>>> import numpy as np
>>> from numpy import linalg as LA
>>> np.set_printoptions(suppress=True, linewidth=140)
>>> def rd(a):
...     return np.round(a, 3) + 0
... 
>>> E = np.loadtxt("mat.csv", delimiter=",")
>>> E
array([[1.   , 0.5  , 0.25 , 0.125, 0.062, 0.031, 0.016],
       [0.5  , 1.   , 0.5  , 0.25 , 0.125, 0.062, 0.031],
       [0.25 , 0.5  , 1.   , 0.5  , 0.25 , 0.125, 0.062],
       [0.125, 0.25 , 0.5  , 1.   , 0.5  , 0.25 , 0.125],
       [0.062, 0.125, 0.25 , 0.5  , 1.   , 0.5  , 0.25 ],
       [0.031, 0.062, 0.125, 0.25 , 0.5  , 1.   , 0.5  ],
       [0.016, 0.031, 0.062, 0.125, 0.25 , 0.5  , 1.   ]])
>>> Lm = LA.cholesky(E)
>>> E / np.sqrt(np.outer(np.diag(E), np.diag(E)))
array([[1.   , 0.5  , 0.25 , 0.125, 0.062, 0.031, 0.016],
       [0.5  , 1.   , 0.5  , 0.25 , 0.125, 0.062, 0.031],
       [0.25 , 0.5  , 1.   , 0.5  , 0.25 , 0.125, 0.062],
       [0.125, 0.25 , 0.5  , 1.   , 0.5  , 0.25 , 0.125],
       [0.062, 0.125, 0.25 , 0.5  , 1.   , 0.5  , 0.25 ],
       [0.031, 0.062, 0.125, 0.25 , 0.5  , 1.   , 0.5  ],
       [0.016, 0.031, 0.062, 0.125, 0.25 , 0.5  , 1.   ]])
>>> rd(Lm @ Lm.T)
array([[1.   , 0.5  , 0.25 , 0.125, 0.062, 0.031, 0.016],
       [0.5  , 1.   , 0.5  , 0.25 , 0.125, 0.062, 0.031],
       [0.25 , 0.5  , 1.   , 0.5  , 0.25 , 0.125, 0.062],
       [0.125, 0.25 , 0.5  , 1.   , 0.5  , 0.25 , 0.125],
       [0.062, 0.125, 0.25 , 0.5  , 1.   , 0.5  , 0.25 ],
       [0.031, 0.062, 0.125, 0.25 , 0.5  , 1.   , 0.5  ],
       [0.016, 0.031, 0.062, 0.125, 0.25 , 0.5  , 1.   ]])
>>> LA.eigvalsh(E).min() > 0
np.True_
>>> rd(np.diag(Lm) ** 2)
array([1.  , 0.75, 0.75, 0.75, 0.75, 0.75, 0.75])
>>> rd(Lm)
array([[1.   , 0.   , 0.   , 0.   , 0.   , 0.   , 0.   ],
       [0.5  , 0.866, 0.   , 0.   , 0.   , 0.   , 0.   ],
       [0.25 , 0.433, 0.866, 0.   , 0.   , 0.   , 0.   ],
       [0.125, 0.217, 0.433, 0.866, 0.   , 0.   , 0.   ],
       [0.062, 0.109, 0.217, 0.433, 0.866, 0.   , 0.   ],
       [0.031, 0.054, 0.109, 0.217, 0.433, 0.866, 0.   ],
       [0.016, 0.027, 0.054, 0.109, 0.217, 0.433, 0.866]])
>>> A2 = np.array([[3, 5, 5],
...     [1, 0, 3],
...     [5, 4, 5],
...     [3, 5, 3],
...     [3, 2, 0],
...     [2, 0, 5],
...     [5, 4, 3]])
>>> rd(np.einsum("ij->j", Lm))
array([1.984, 1.704, 1.678, 1.624, 1.516, 1.299, 0.866])
>>> rd(np.einsum("ij,ij->i", Lm, Lm))
array([1., 1., 1., 1., 1., 1., 1.])
>>> LA.matrix_rank(Lm @ A2)
np.int64(3)
>>> np.vstack([Lm, A2.T]).shape
(10, 7)
>>> LA.matrix_rank(np.vstack([Lm, A2.T]))
np.int64(7)
>>> J = np.load("a.npy")
>>> J
array([[ 3,  3,  3,  3,  3,  3,  3],
       [ 3,  6,  6,  6,  6,  6,  6],
       [ 3,  6,  9,  9,  9,  9,  9],
       [ 3,  6,  9, 12, 12, 12, 12],
       [ 3,  6,  9, 12, 15, 15, 15],
       [ 3,  6,  9, 12, 15, 18, 18],
       [ 3,  6,  9, 12, 15, 18, 21]])
>>> rng = np.random.default_rng(889)
>>> labels = rng.permutation(7)
>>> A2 = J[:, labels] * rng.choice([-1, 1], 7)
>>> A2
array([[  3,   3,  -3,   3,  -3,  -3,   3],
       [  6,   6,  -3,   6,  -6,  -6,   6],
       [  9,   9,  -3,   9,  -9,  -6,   9],
       [  9,  12,  -3,  12, -12,  -6,  12],
       [  9,  12,  -3,  15, -15,  -6,  15],
       [  9,  12,  -3,  18, -15,  -6,  18],
       [  9,  12,  -3,  21, -15,  -6,  18]])
>>> U, _, Vt = LA.svd(J.T @ A2)
>>> rd(LA.lstsq(J, A2)[0])
array([[ 0.,  0., -1.,  0.,  0.,  0.,  0.],
       [ 0.,  0.,  0.,  0.,  0., -1.,  0.],
       [ 1.,  0.,  0.,  0.,  0.,  0.,  0.],
       [ 0.,  1.,  0.,  0.,  0.,  0.,  0.],
       [ 0.,  0.,  0.,  0., -1.,  0.,  0.],
       [ 0.,  0.,  0.,  0.,  0.,  0.,  1.],
       [ 0.,  0.,  0.,  1.,  0.,  0.,  0.]])
